% python3 -q
>>> import numpy as np
>>> import numpy.linalg as la
>>> np.set_printoptions(precision=4, suppress=True, linewidth=200, legacy="1.25")
>>> W0 = np.loadtxt("case0.csv", delimiter=",")
>>> W0
array([[  0.2521, -24.1016, -18.6941, -18.0375],
       [  2.3773, -22.7649, -32.0885,  -6.7112],
       [ -0.6122,   6.9881,  11.2585,   8.2634],
       [  6.0596,  37.2422,  19.7025,  13.9099],
       [ -2.0675,   1.9909,  17.301 ,  -0.569 ],
       [ -0.1289,  12.5747, -20.2978,  -3.746 ],
       [ -3.2206,  10.0887,  26.2072,  -9.1816],
       [ -0.6284, -41.5125, -15.3255, -12.1187],
       [ -3.5718, -31.6738,  -5.6574, -21.7957],
       [ -1.4852,   8.6443,  13.8014,   8.207 ],
       [  1.7679,   0.6356, -16.882 ,   9.3292],
       [  0.7905,   7.6233,   8.3597,  -3.9198],
       [  2.6033, -10.4476, -16.6484,   0.2118],
       [  0.1319,   7.6899,  -0.1646,   7.1537],
       [ -4.1425,   4.9712,   9.3198,   7.2176],
       [ -0.201 ,   8.5752,  19.975 ,  -4.9474],
       [ -1.6261,  -6.8113,  -7.3077,  -5.928 ],
       [  2.8846, -13.0535,   3.4762,   2.5891],
       [ -1.9613,  -3.8221,   8.2209,  -7.4131],
       [  0.0344,  -1.1246,  22.3318,  -4.6608],
       [ -6.3502, -24.7158,  -1.3213, -17.5449],
       [  0.037 ,  -2.7942,   9.7976,  -9.0032],
       [ -0.2607,  -0.2974,  12.7044,  -5.3784],
       [ -7.2657, -21.7856,  -3.3817, -19.3965],
       [ -2.3575,  16.8951,  17.3842,  16.4041]])
>>> idx = W0[:, 1] > np.median(W0[:, 1])
>>> r0 = W0[idx].mean(axis=0) - W0[~idx].mean(axis=0)
>>> np.argsort(-np.abs(r0).round(6), kind="stable")
array([1, 3, 2, 0])
>>> idx.astype(int)
array([0, 0, 1, 1, 1, 1, 1, 0, 0, 1, 1, 1, 0, 1, 1, 1, 0, 0, 0, 0, 0, 0, 0, 0, 1])
>>> ((W0 - W0.mean(axis=0)) @ r0 > 0).astype(int)
array([0, 0, 1, 1, 1, 1, 1, 0, 0, 1, 1, 1, 0, 1, 1, 1, 0, 0, 0, 1, 0, 1, 1, 0, 1])
>>> (((W0 - W0.mean(axis=0)) @ r0 > 0) == idx).mean()
0.88
>>> r0
array([ 0.5811, 26.0885, 12.2068, 13.6399])
>>> hat = W0 @ la.solve(W0.T @ W0, W0.T)
>>> hat @ W0[:, 1]
array([-24.1016, -22.7649,   6.9881,  37.2422,   1.9909,  12.5747,  10.0887, -41.5125, -31.6738,   8.6443,   0.6356,   7.6233, -10.4476,   7.6899,   4.9712,   8.5752,  -6.8113, -13.0535,  -3.8221,
        -1.1246, -24.7158,  -2.7942,  -0.2974, -21.7856,  16.8951])
>>> M2 = np.array([[3, 1], [0, 1], [3, 4], [2, 4]])
>>> la.matrix_rank(W0 @ M2)
2
>>> np.vstack([W0, M2.T]).shape
(27, 4)
>>> la.matrix_rank(np.vstack([W0, M2.T]))
4
>>> data = np.load("x.npy")
>>> data
array([[ 0.4098, -0.4918],
       [-0.4918,  0.5902]])
>>> # a projection of rank 1
>>> w, V = la.eigh(data)
>>> vec = np.array([-2, -1])
>>> (np.sign(V[:, -1].round(6)) == np.sign(V[0, -1].round(6))).astype(int)
array([1, 0])
>>> la.eigvalsh(data[1:, 1:])
array([0.5902])
>>> round(float(np.abs(data).sum(axis=1).max()), 4), round(np.abs(w).max(), 4)
(1.082, 1.0)
>>> V * np.maximum(w, 0) @ V.T
array([[ 0.4098, -0.4918],
       [-0.4918,  0.5902]])
>>> V * np.abs(w) @ V.T
array([[ 0.4098, -0.4918],
       [-0.4918,  0.5902]])
>>> Uu, sv, Vh = la.svd(data, full_matrices=False)
>>> np.round(Vh @ Vh.T, 4) + 0
array([[1., 0.],
       [0., 1.]])
>>> np.round(Uu.T @ Uu, 4) + 0
array([[1., 0.],
       [0., 1.]])
>>> np.cumsum(sv ** 2) / np.sum(sv ** 2)
array([1., 1.])
>>> Uu.shape, sv.shape, Vh.shape
((2, 2), (2,), (2, 2))
>>> np.abs(Uu[:, 0]).round(6).argmax()
1
>>> np.round(sv / sv[0], 4) + 0
array([1., 0.])
>>> round(float(np.sqrt((sv ** 2).sum())), 4), round(float(la.norm(data)), 4)
(1.0, 1.0)
>>> np.allclose(Uu * sv @ Vh, data)
True
>>> rng = np.random.default_rng(89288)
>>> idx = rng.permutation(2)
>>> idx
array([1, 0])
>>> M2 = data[idx][:, idx]
>>> np.diag(M2)
array([0.5902, 0.4098])
>>> arr = np.load("dump.npy")
>>> arr
array([[ -0.3994,   1.6379,   0.8323,   0.1601,  -0.6734,  -0.4891],
       [ -6.5378,   6.7773,  -6.4428,  -5.2132,  -0.2679,   1.7343],
       [  0.1641,  -0.4176,  -0.6031,  -0.3553,  -0.2547,  -0.0243],
       [ -4.0812,   3.5248,  -4.7898,  -3.4547,   0.0993,   1.319 ],
       [ -9.0492,   9.7425,  -8.3973,  -7.2525,  -0.5055,   2.45  ],
       [ 15.9901, -17.3676,  15.2645,  12.9691,   1.4384,  -3.9769],
       [ -5.5075,   6.7492,  -4.4025,  -3.9987,  -0.7775,   0.9614],
       [ -5.1629,   5.2881,  -5.531 ,  -4.3998,  -0.5221,   1.293 ],
       [  8.2431, -10.3521,   7.2581,   6.6196,   2.1877,  -1.0997],
       [ -2.4704,   1.5829,  -2.9328,  -2.0897,   0.7305,   1.282 ],
       [-11.3333,  11.518 , -11.3161,  -9.196 ,  -0.3729,   3.2067],
       [ -0.2367,   0.1407,  -0.2151,  -0.2423,   0.0971,   0.1974],
       [ -0.3729,   0.272 ,  -0.6472,  -0.5821,  -0.1443,   0.1768],
       [  4.0254,  -5.6569,   2.5487,   2.8942,   0.9496,  -0.5038],
       [ -9.0231,   9.2858,  -9.6614,  -7.7259,  -0.9673,   2.2523],
       [  4.5207,  -5.1815,   3.7875,   3.4612,   0.3854,  -1.1054],
       [  2.8408,  -2.9083,   2.3839,   2.0235,  -0.2618,  -0.925 ],
       [ -8.0684,  10.4186,  -5.6505,  -6.0715,  -1.2598,   1.618 ],
       [  7.6082,  -8.246 ,   7.5065,   6.2326,   0.8205,  -1.7867]])
>>> dist = la.norm(arr[:, None] - arr[None], axis=-1)
>>> dist[17].round(6).argsort(kind="stable")[:4]
array([17,  4,  1, 14])
>>> dist.mean(axis=1).argmax()
5
>>> la.matrix_rank(dist ** 2)
8
>>> dist.shape
(19, 19)
>>> dist[:5, :5]
array([[ 0.    , 12.2882,  2.6944,  8.1029, 17.0089],
       [12.2882,  0.    , 12.549 ,  4.7692,  4.8628],
       [ 2.6944, 12.549 ,  0.    ,  7.9139, 17.3959],
       [ 8.1029,  4.7692,  7.9139,  0.    ,  9.6137],
       [17.0089,  4.8628, 17.3959,  9.6137,  0.    ]])
>>> Uu, sv, Vh = la.svd(arr)
>>> sv
array([58.7557,  5.3431,  1.8708,  0.4692,  0.0672,  0.0082])
>>> np.argmax(sv[:-1] / (sv[1:] + 1e-6)) + 1
1
>>> M2 = Uu[:, :1] @ np.diag(sv[:1]) @ Vh[:1]
>>> la.matrix_rank(M2)
1
>>> np.round(np.abs(arr - M2).max(), 4)
1.8334
>>> round(float(la.norm(arr - M2, 2)), 4), round(float(sv[1]), 4)
(5.3431, 5.3431)
>>> A = np.load("out12.npy")
>>> A
array([[ 3.,  3.,  0.,  0.,  0.,  0.,  0.],
       [ 3., -4.,  3.,  0.,  0.,  0.,  0.],
       [ 0.,  3., -4.,  3.,  0.,  0.,  0.],
       [ 0.,  0.,  3.,  1.,  3.,  0.,  0.],
       [ 0.,  0.,  0.,  3., -2.,  3.,  0.],
       [ 0.,  0.,  0.,  0.,  3.,  2.,  3.],
       [ 0.,  0.,  0.,  0.,  0.,  3.,  5.]])
>>> np.all(la.eigvalsh(A) > 0)
False
>>> A @ A
array([[ 18.,  -3.,   9.,   0.,   0.,   0.,   0.],
       [ -3.,  34., -24.,   9.,   0.,   0.,   0.],
       [  9., -24.,  34.,  -9.,   9.,   0.,   0.],
       [  0.,   9.,  -9.,  19.,  -3.,   9.,   0.],
       [  0.,   0.,   9.,  -3.,  22.,   0.,   9.],
       [  0.,   0.,   0.,   9.,   0.,  22.,  21.],
       [  0.,   0.,   0.,   0.,   9.,  21.,  34.]])
>>> np.sort(np.abs(la.eigvals(A)))
array([1.0113, 2.439 , 3.7727, 4.4644, 5.0038, 7.2294, 8.0351])
>>> round(float(la.det(A)), 4)
-12075.0
>>> (A + A.T) / 2
array([[ 3.,  3.,  0.,  0.,  0.,  0.,  0.],
       [ 3., -4.,  3.,  0.,  0.,  0.,  0.],
       [ 0.,  3., -4.,  3.,  0.,  0.,  0.],
       [ 0.,  0.,  3.,  1.,  3.,  0.,  0.],
       [ 0.,  0.,  0.,  3., -2.,  3.,  0.],
       [ 0.,  0.,  0.,  0.,  3.,  2.,  3.],
       [ 0.,  0.,  0.,  0.,  0.,  3.,  5.]])
